$ ipython --no-banner

In [1]: import numpy as np

In [2]: import numpy.linalg as la

In [3]: np.set_printoptions(suppress=True, linewidth=140)

In [4]: mat = np.loadtxt("case1.csv", delimiter=",")

In [5]: mat.round(2)
Out[5]: 
array([[0.19, 0.  , 0.06, 0.06, 0.06, 0.19, 0.06, 0.12, 0.  , 0.  , 0.  , 0.19, 0.06],
       [0.04, 0.17, 0.08, 0.08, 0.  , 0.08, 0.  , 0.08, 0.12, 0.12, 0.08, 0.  , 0.12],
       [0.1 , 0.1 , 0.1 , 0.05, 0.1 , 0.05, 0.05, 0.15, 0.1 , 0.  , 0.15, 0.05, 0.  ],
       [0.11, 0.04, 0.07, 0.14, 0.  , 0.11, 0.11, 0.11, 0.07, 0.11, 0.  , 0.11, 0.04],
       [0.04, 0.12, 0.12, 0.04, 0.17, 0.04, 0.04, 0.08, 0.  , 0.12, 0.  , 0.12, 0.08],
       [0.04, 0.  , 0.09, 0.09, 0.04, 0.09, 0.13, 0.13, 0.13, 0.13, 0.  , 0.  , 0.13],
       [0.16, 0.  , 0.  , 0.05, 0.  , 0.  , 0.16, 0.05, 0.05, 0.16, 0.16, 0.05, 0.16],
       [0.  , 0.11, 0.06, 0.  , 0.06, 0.17, 0.  , 0.11, 0.06, 0.06, 0.11, 0.11, 0.17],
       [0.12, 0.04, 0.12, 0.04, 0.04, 0.08, 0.04, 0.  , 0.17, 0.04, 0.12, 0.04, 0.12],
       [0.07, 0.  , 0.  , 0.07, 0.2 , 0.07, 0.13, 0.  , 0.07, 0.07, 0.13, 0.13, 0.07],
       [0.04, 0.13, 0.04, 0.09, 0.04, 0.13, 0.13, 0.04, 0.04, 0.04, 0.13, 0.13, 0.  ],
       [0.08, 0.04, 0.04, 0.12, 0.08, 0.12, 0.08, 0.04, 0.12, 0.08, 0.08, 0.12, 0.  ],
       [0.1 , 0.1 , 0.03, 0.07, 0.07, 0.1 , 0.03, 0.07, 0.03, 0.1 , 0.1 , 0.03, 0.14]])

In [6]: np.count_nonzero(mat)
Out[6]: np.int64(140)

In [7]: mat[13]
Traceback (most recent call last):
  Cell In[7], line 1
    mat[13]
IndexError: index 13 is out of bounds for axis 0 with size 13


In [8]: mat.shape
Out[8]: (13, 13)

In [9]: np.abs(mat).max()
Out[9]: np.float64(0.2)

In [10]: np.round(la.norm(mat), 2)
Out[10]: np.float64(1.2)

In [11]: x = np.array([0, 0, 0, 5, 1, 1, 0, 3, 5, 4, 5, 2, 0])

In [12]: h1 = np.maximum(mat @ x, 0)

In [13]: np.round(np.maximum(mat @ x, 0) - np.maximum(-mat @ x, 0), 2)
Out[13]: array([1.31, 2.29, 2.2 , 2.14, 1.42, 2.13, 2.21, 1.83, 2.04, 2.13, 2.04, 2.48, 1.9 ])

In [14]: np.round(np.tanh(mat @ x), 2)
Out[14]: array([0.86, 0.98, 0.98, 0.97, 0.89, 0.97, 0.98, 0.95, 0.97, 0.97, 0.97, 0.99, 0.96])

In [15]: data = np.load("out6.npy")

In [16]: data
Out[16]: 
array([[0, 0, 0, 0, 0, 0],
       [1, 2, 1, 1, 2, 1],
       [2, 2, 1, 2, 2, 1],
       [0, 0, 0, 0, 0, 0],
       [0, 0, 0, 3, 6, 3],
       [0, 0, 0, 6, 6, 3]])

In [17]: np.abs(np.diag(la.qr(data)[1])) > 1e-9
Out[17]: array([ True,  True, False,  True,  True, False])

In [18]: np.round(data @ la.pinv(data) @ data, 2) + 0
Out[18]: 
array([[0., 0., 0., 0., 0., 0.],
       [1., 2., 1., 1., 2., 1.],
       [2., 2., 1., 2., 2., 1.],
       [0., 0., 0., 0., 0., 0.],
       [0., 0., 0., 3., 6., 3.],
       [0., 0., 0., 6., 6., 3.]])

In [19]: np.allclose(data[:-1].T @ la.lstsq(data[:-1].T, data[-1])[0], data[-1])
Out[19]: False

In [20]: feats = np.loadtxt("arr.csv", delimiter=",")

In [21]: feats
Out[21]: 
array([[ 1.95,  1.5 , -3.13, -1.97,  9.55, -0.74,  0.44, -0.29, -5.85,  0.67,  1.22, -1.08,  1.85, -0.18],
       [-6.62,  0.79, -0.78, -2.02, -3.31,  0.27, -0.93,  1.09,  2.48,  2.78,  0.43, -4.29, -1.15, -0.97],
       [-9.91, -3.3 ,  3.22,  1.75, -0.96, -2.32, -0.8 ,  3.62,  5.17,  0.54,  0.53,  1.02,  2.01,  0.62],
       [-7.16, -5.83, -2.02, -2.46,  3.7 , -4.31,  1.87, -0.47,  0.26,  3.24, -0.9 , -1.53,  1.07, -1.17],
       [ 0.19, -2.72, -2.75, -1.6 ,  0.52, -1.77, -0.94,  1.13,  0.41,  2.32,  3.44, -1.27, -0.85, -0.66],
       [-1.24, -0.01, -1.57, -0.47, -1.03, -0.72, -0.89, -1.16,  3.18, -2.64, -3.75,  1.85, -1.09,  0.27],
       [ 3.79, -8.87, -0.44, -0.48,  1.01, -0.88,  2.62,  0.85, -0.78,  1.33, -1.09,  2.33, -0.09,  0.33],
       [ 0.49, -0.58, -5.41, -0.78,  5.4 ,  2.43,  1.53, -2.87,  3.92, -0.83, -2.14,  0.89,  0.31, -0.02],
       [ 3.98,  2.41, -3.52, -1.43,  6.58,  0.43,  0.99,  0.97,  4.96,  0.43,  3.19, -6.27,  2.45,  2.84],
       [-2.66,  1.97,  0.68,  0.47,  7.44, -1.71,  2.4 , -6.95, -1.3 ,  1.56,  1.31,  0.41,  1.14,  1.66],
       [ 0.66,  1.13,  6.3 ,  0.73,  4.09,  1.89,  1.94, -1.19, -7.51, -1.07, -0.56, -3.95,  2.33, -2.56],
       [ 0.78, -0.56, -5.5 ,  1.85, -0.33,  0.99,  1.14, -2.49,  0.8 , -2.51,  3.51,  3.72,  1.5 ,  2.2 ],
       [ 1.12,  3.23,  3.42, -2.17,  1.82, -3.79,  1.63,  3.66, -2.51, -2.34, -2.57, -4.39,  0.69,  0.67],
       [-2.86, -4.12, -4.08, -0.91, -8.97, -1.21,  0.33, -7.08, -6.64,  0.03, -0.78,  4.14,  1.34,  0.65],
       [-2.69, -7.74, -0.58, -0.59, -0.6 ,  1.96, -0.17, -2.14,  5.58, -0.91,  0.81, -2.49,  1.82, -1.31]])

In [22]: np.allclose(data @ data.T, data.T @ data)
Out[22]: False

In [23]: np.allclose(data, data.T)
Out[23]: False

In [24]: la.determinant(data)
Traceback (most recent call last):
  Cell In[24], line 1
    la.determinant(data)
AttributeError: module 'numpy.linalg' has no attribute 'determinant'


In [25]: np.trace(data)
Out[25]: np.int64(12)

In [26]: M = np.array([[-1, 0, 4, 0, -1, 1],
    ...:     [-5, 2, -1, 7, 5, -7],
    ...:     [-4, 7, 4, 8, -6, -7],
    ...:     [-4, -8, -5, -4, 5, 8],
    ...:     [-2, 8, -1, 9, -5, 2],
    ...:     [-1, 6, -7, -7, -9, 0]])

In [27]: M
Out[27]: 
array([[-1,  0,  4,  0, -1,  1],
       [-5,  2, -1,  7,  5, -7],
       [-4,  7,  4,  8, -6, -7],
       [-4, -8, -5, -4,  5,  8],
       [-2,  8, -1,  9, -5,  2],
       [-1,  6, -7, -7, -9,  0]])

In [28]: t3 = np.stack([M, 4 * M, M[::-1]])

In [29]: t3.sum(axis=0)
Out[29]: 
array([[ -6,   6,  13,  -7, -14,   5],
       [-27,  18,  -6,  44,  20, -33],
       [-24,  27,  15,  36, -25, -27],
       [-24, -33, -21, -12,  19,  33],
       [-15,  42,  -6,  52, -20,   3],
       [ -6,  30, -31, -35, -46,   1]])

In [30]: la.matrix_rank(t3)
Out[30]: array([6, 6, 6])

In [31]: (t3 @ M.T).shape
Out[31]: (3, 6, 6)

In [32]: la.matrix_rank(t3.reshape(3, -1))
Out[32]: np.int64(2)

In [33]: t3.shape
Out[33]: (3, 6, 6)

In [34]: np.round(la.norm(t3, axis=(1, 2)), 2)
Out[34]: array([ 31.73, 126.93,  31.73])

In [35]: rng = np.random.default_rng(28)

In [36]: lab = rng.permutation(6)

In [37]: lab
Out[37]: array([1, 4, 3, 2, 5, 0])

In [38]: other = M[lab][:, lab]

In [39]: np.round(la.det(other), 2), round(float(la.det(M[lab])), 2)
Out[39]: (np.float64(-246605.0), -246605.0)

In [40]: np.allclose(other, M)
Out[40]: False

In [41]: other
Out[41]: 
array([[ 2,  5,  7, -1, -7, -5],
       [ 8, -5,  9, -1,  2, -2],
       [-8,  5, -4, -5,  8, -4],
       [ 7, -6,  8,  4, -7, -4],
       [ 6, -9, -7, -7,  0, -1],
       [ 0, -1,  0,  4,  1, -1]])

In [42]: arr = np.load("x.npy")

In [43]: arr
Out[43]: 
array([[ 1.1 ,  0.5 , -0.6 ,  0.4 , -0.5 , -1.6 , -1.3 ],
       [ 0.7 ,  0.1 , -0.6 ,  0.9 ,  0.2 ,  0.7 , -0.5 ],
       [-0.1 , -0.2 ,  0.4 , -1.1 ,  0.6 , -0.5 ,  1.2 ],
       [ 1.1 , -0.7 ,  0.1 ,  1.3 , -0.6 ,  0.7 ,  0.8 ],
       [-0.22,  0.46,  0.57, -1.46,  0.49, -0.49,  0.92],
       [-0.7 , -0.2 , -1.1 , -1.1 ,  0.5 , -0.3 , -0.2 ]])

In [44]: cov = arr.T @ arr

In [45]: la.matrix_rank(cov)
Out[45]: np.int64(6)

In [46]: np.round(la.eigvalsh(cov)[::-1], 2) + 0
Out[46]: array([12.26,  7.14,  3.21,  1.33,  0.64,  0.09,  0.  ])

In [47]: t3 = np.stack([arr, -2 * arr, arr[::-1]])

In [48]: la.matrix_rank(t3)
Out[48]: array([6, 6, 6])

In [49]: la.matrix_rank(t3.reshape(3, -1))
Out[49]: np.int64(2)

In [50]: (t3 @ arr.T).shape
Out[50]: (3, 6, 6)

In [51]: other = arr / np.sqrt((arr ** 2).mean(axis=1, keepdims=True))

In [52]: np.round(la.norm(other, axis=1), 2)
Out[52]: array([2.65, 2.65, 2.65, 2.65, 2.65, 2.65])

In [53]: np.round(arr - arr.mean(axis=1, keepdims=True), 2)
Out[53]: 
array([[ 1.39,  0.79, -0.31,  0.69, -0.21, -1.31, -1.01],
       [ 0.49, -0.11, -0.81,  0.69, -0.01,  0.49, -0.71],
       [-0.14, -0.24,  0.36, -1.14,  0.56, -0.54,  1.16],
       [ 0.71, -1.09, -0.29,  0.91, -0.99,  0.31,  0.41],
       [-0.26,  0.42,  0.53, -1.5 ,  0.45, -0.53,  0.88],
       [-0.26,  0.24, -0.66, -0.66,  0.94,  0.14,  0.24]])

In [54]: other[2].round(2)
Out[54]: array([-0.14, -0.28,  0.57, -1.56,  0.85, -0.71,  1.7 ])

In [55]: la.matrix_rank(other) == la.matrix_rank(arr)
Out[55]: np.True_

In [56]: la.matrix_rank(arr - arr.mean(axis=1, keepdims=True))
Out[56]: np.int64(6)

In [57]: other = arr + rng.integers(-2, 3, (6, 5)) @ rng.integers(-2, 3, (5, 7))

In [58]: other.round(2)
Out[58]: 
array([[ 6.1 , -4.5 , -1.6 , -4.6 , -0.5 , -6.6 , -0.3 ],
       [-4.3 ,  8.1 ,  6.4 ,  8.9 , -2.8 ,  5.7 ,  1.5 ],
       [-3.1 , 10.8 ,  4.4 ,  9.9 , -4.4 ,  6.5 , -1.8 ],
       [-5.9 ,  4.3 ,  4.1 ,  6.3 , -1.6 ,  7.7 , -0.2 ],
       [ 7.78, 10.46, -5.43,  8.54, -0.51, -4.49, -4.08],
       [ 6.3 ,  2.8 , -8.1 ,  1.9 ,  0.5 , -3.3 , -7.2 ]])

In [59]: la.matrix_rank(other - arr, tol=1e-8)
Out[59]: np.int64(5)

In [60]: np.abs(other - arr).sum(axis=1)
Out[60]: array([22., 38., 44., 30., 44., 30.])

In [61]: other = np.array([[2, -1], [0, -1], [1, 2], [1, -2], [2, 1], [-2, 1], [-1, 0]])

In [62]: np.round(np.einsum("ij->j", arr), 2)
Out[62]: array([ 1.88, -0.04, -1.23, -1.06,  0.69, -1.49,  0.92])

In [63]: np.round(other.T @ arr.T, 2)
Out[63]: 
array([[ 5.5 ,  1.2 ,  0.1 ,  0.2 , -0.29, -1.8 ],
       [-5.7 , -2.9 ,  3.4 , -2.7 ,  3.82,  1.1 ]])

In [64]: np.vstack([arr, other.T]).shape
Out[64]: (8, 7)

In [65]: la.matrix_rank(arr @ other)
Out[65]: np.int64(2)

In [66]: W0 = np.loadtxt("data.csv", delimiter=",")

In [67]: W0
Out[67]: 
array([[-1.  ,  0.99, -1.  , -1.  , -0.99, -0.86, -0.8 ,  1.  ,  0.24, -0.63,  1.  ],
       [ 0.61,  0.49, -0.86, -0.95, -0.81, -0.62, -0.39, -1.  , -0.92, -0.13, -0.87],
       [ 0.98, -1.  ,  0.99,  0.96,  0.98,  0.74,  0.6 , -1.  ,  0.55,  0.69, -1.  ],
       [-0.08,  0.44, -0.41, -0.41, -0.38, -0.21, -0.13, -0.34, -0.33, -0.1 ,  0.16],
       [ 0.55,  0.64, -0.31, -0.2 , -0.56, -0.37, -0.17, -1.  , -0.85, -0.12, -0.87],
       [-0.91,  0.9 ,  1.  ,  1.  ,  0.93,  0.87,  0.69,  1.  ,  0.96, -0.13,  0.98],
       [ 0.1 , -0.72,  0.9 ,  0.95,  0.81,  0.56,  0.39,  0.72,  0.73,  0.22, -0.28],
       [ 0.8 , -0.98,  0.51, -0.44,  0.71,  0.27,  0.18, -0.69,  0.35,  0.42, -0.96],
       [ 0.52, -0.46,  0.99,  1.  ,  0.89,  0.69,  0.55, -0.85,  0.49,  0.22, -0.9 ],
       [-0.92,  0.67, -0.99, -1.  , -0.85, -0.56, -0.51,  1.  ,  0.39, -0.29,  1.  ],
       [ 0.06,  0.  ,  0.83,  0.95,  0.58,  0.4 ,  0.29, -0.12,  0.35,  0.06, -0.29],
       [-0.89,  0.88, -0.64, -0.31, -0.48, -0.11, -0.15,  1.  ,  0.49, -0.29,  0.99],
       [-0.41,  0.99, -0.99, -1.  , -0.99, -0.86, -0.68, -0.97, -0.97, -0.52,  0.73],
       [-0.86,  0.17,  0.94,  0.99,  0.86,  0.73,  0.49,  1.  ,  0.96,  0.02,  0.98],
       [-0.31, -0.45,  1.  ,  1.  ,  0.99,  0.95,  0.85,  0.97,  0.98,  0.29,  0.02],
       [-0.93,  0.98,  0.99,  1.  ,  0.82,  0.79,  0.6 ,  1.  ,  0.91, -0.28,  0.99],
       [ 0.69, -0.55,  0.99,  1.  ,  0.89,  0.67,  0.55, -0.97,  0.32,  0.24, -0.97],
       [-0.97,  1.  ,  0.74,  1.  , -0.2 ,  0.34,  0.22,  1.  ,  0.56, -0.54,  1.  ],
       [ 0.86, -0.99,  0.76,  0.15,  0.8 ,  0.38,  0.27, -0.89,  0.33,  0.45, -0.99],
       [ 0.91, -1.  ,  0.33, -0.93,  0.84,  0.31,  0.17, -0.42,  0.6 ,  0.6 , -0.99],
       [-0.59,  0.86, -0.89, -0.89, -0.79, -0.49, -0.35,  0.57, -0.46, -0.29,  0.89],
       [-0.42, -0.95,  0.4 , -0.22,  0.79,  0.5 ,  0.24,  1.  ,  0.94,  0.3 ,  0.81],
       [ 0.79, -0.54,  0.56,  0.51,  0.27,  0.05,  0.11, -0.99, -0.54,  0.16, -0.97],
       [-0.99,  1.  , -1.  , -0.98, -0.99, -0.82, -0.69,  1.  , -0.62, -0.77,  1.  ],
       [ 0.54,  0.66,  0.85,  0.98,  0.24,  0.18,  0.23, -1.  , -0.6 , -0.05, -0.91],
       [ 0.04, -0.95,  1.  ,  1.  ,  0.99,  0.94,  0.81,  0.99,  0.99,  0.46, -0.4 ],
       [-0.92,  0.75, -0.64, -0.46, -0.33, -0.02, -0.12,  1.  ,  0.72, -0.24,  1.  ],
       [-0.96, -0.6 , -1.  , -1.  , -0.82, -0.58, -0.6 ,  1.  ,  0.86, -0.11,  1.  ],
       [-1.  ,  1.  ,  0.14,  0.99, -0.44,  0.26,  0.08,  1.  ,  0.85, -0.62,  1.  ],
       [ 0.9 , -1.  , -0.9 , -1.  ,  0.04, -0.37, -0.3 , -0.73, -0.14,  0.49, -0.98],
       [ 0.4 , -0.87,  0.98,  0.99,  0.93,  0.74,  0.56,  0.35,  0.81,  0.33, -0.77],
       [-0.32,  0.53, -0.1 ,  0.18, -0.18, -0.04, -0.03,  0.4 , -0.01, -0.11,  0.54],
       [ 0.52, -0.9 , -0.92, -1.  , -0.47, -0.46, -0.35, -0.3 , -0.34,  0.18, -0.62],
       [ 0.52, -0.39, -0.06, -0.35, -0.05, -0.11, -0.04, -0.92, -0.41,  0.08, -0.8 ],
       [-0.74,  1.  , -1.  , -1.  , -1.  , -0.92, -0.77, -0.87, -0.98, -0.64,  0.96],
       [-0.81, -0.83, -1.  , -1.  , -0.76, -0.58, -0.56,  1.  ,  0.69,  0.01,  0.99],
       [-0.29,  0.64,  0.9 ,  0.99,  0.56,  0.46,  0.35,  0.22,  0.4 , -0.06,  0.27],
       [ 0.92, -0.5 ,  0.14, -0.24, -0.17, -0.26, -0.06, -1.  , -0.88,  0.14, -1.  ],
       [-0.89,  0.99, -0.89, -0.65, -0.87, -0.49, -0.36,  0.94, -0.37, -0.48,  0.99],
       [-0.66,  1.  ,  0.96,  1.  ,  0.  ,  0.36,  0.36, -0.93, -0.48, -0.48,  0.66],
       [-0.18, -0.68, -0.52, -0.86,  0.03, -0.04, -0.09,  0.93,  0.44,  0.1 ,  0.52],
       [ 0.9 , -0.96, -0.52, -0.97, -0.01, -0.28, -0.16, -0.99, -0.6 ,  0.33, -0.99],
       [ 0.05, -0.98, -0.85, -1.  ,  0.13, -0.12, -0.2 ,  0.99,  0.68,  0.3 ,  0.39],
       [-0.87,  0.99,  0.92,  1.  ,  0.25,  0.46,  0.35,  0.89,  0.43, -0.38,  0.97],
       [ 0.22,  0.63, -0.97, -1.  , -0.92, -0.74, -0.54, -0.96, -0.9 , -0.22, -0.23]])

In [68]: lab = rng.permutation(6)

In [69]: lab
Out[69]: array([2, 1, 3, 5, 0, 4])

In [70]: other = data[lab][:, lab]

In [71]: round(la.det(other), 2), round(float(la.det(data[lab])), 2)
Out[71]: (np.float64(0.0), 0.0)

In [72]: np.allclose(other, data)
Out[72]: False

In [73]: np.diag(other)
Out[73]: array([1, 2, 0, 3, 0, 6])

In [74]: x = np.array([2, -3, 2, 1, 3, 0, 2, 2, -1, 3, 1])

In [75]: rhs = W0 @ x

In [76]: np.round(la.solve(W0.T @ W0, W0.T @ rhs), 2) + 0
Out[76]: array([ 2., -3.,  2.,  1.,  3.,  0.,  2.,  2., -1.,  3.,  1.])

In [77]: rhs = rhs + 0.05 * rng.normal(size=45)

In [78]: rhs.round(2)
Out[78]: 
array([-11.71,  -8.47,  10.46,  -4.64,  -6.  ,   4.3 ,   9.47,   6.1 ,   6.78,  -8.71,   4.38,  -6.22, -12.94,   6.26,  10.17,   3.03,
         7.37,  -1.75,   7.57,   6.76,  -7.9 ,   8.19,   4.06, -10.98,   0.54,  12.47,  -5.49,  -4.94,  -4.62,   0.7 ,  10.38,  -1.84,
        -1.58,  -0.45, -13.74,  -3.15,   2.82,   1.01,  -8.69,  -2.82,   1.99,   0.95,   2.94,   0.83, -10.09])

In [79]: beta, *_ = la.lstsq(W0, rhs)

In [80]: round(float(la.norm(rhs - W0 @ beta)), 2)
Out[80]: 0.29

In [81]: [round(float(la.norm(la.solve(W0.T @ W0 + lam * np.eye(11), W0.T @ rhs))), 2) for lam in (0, 1, 10, 100)]
Out[81]: [6.74, 5.49, 4.31, 2.29]
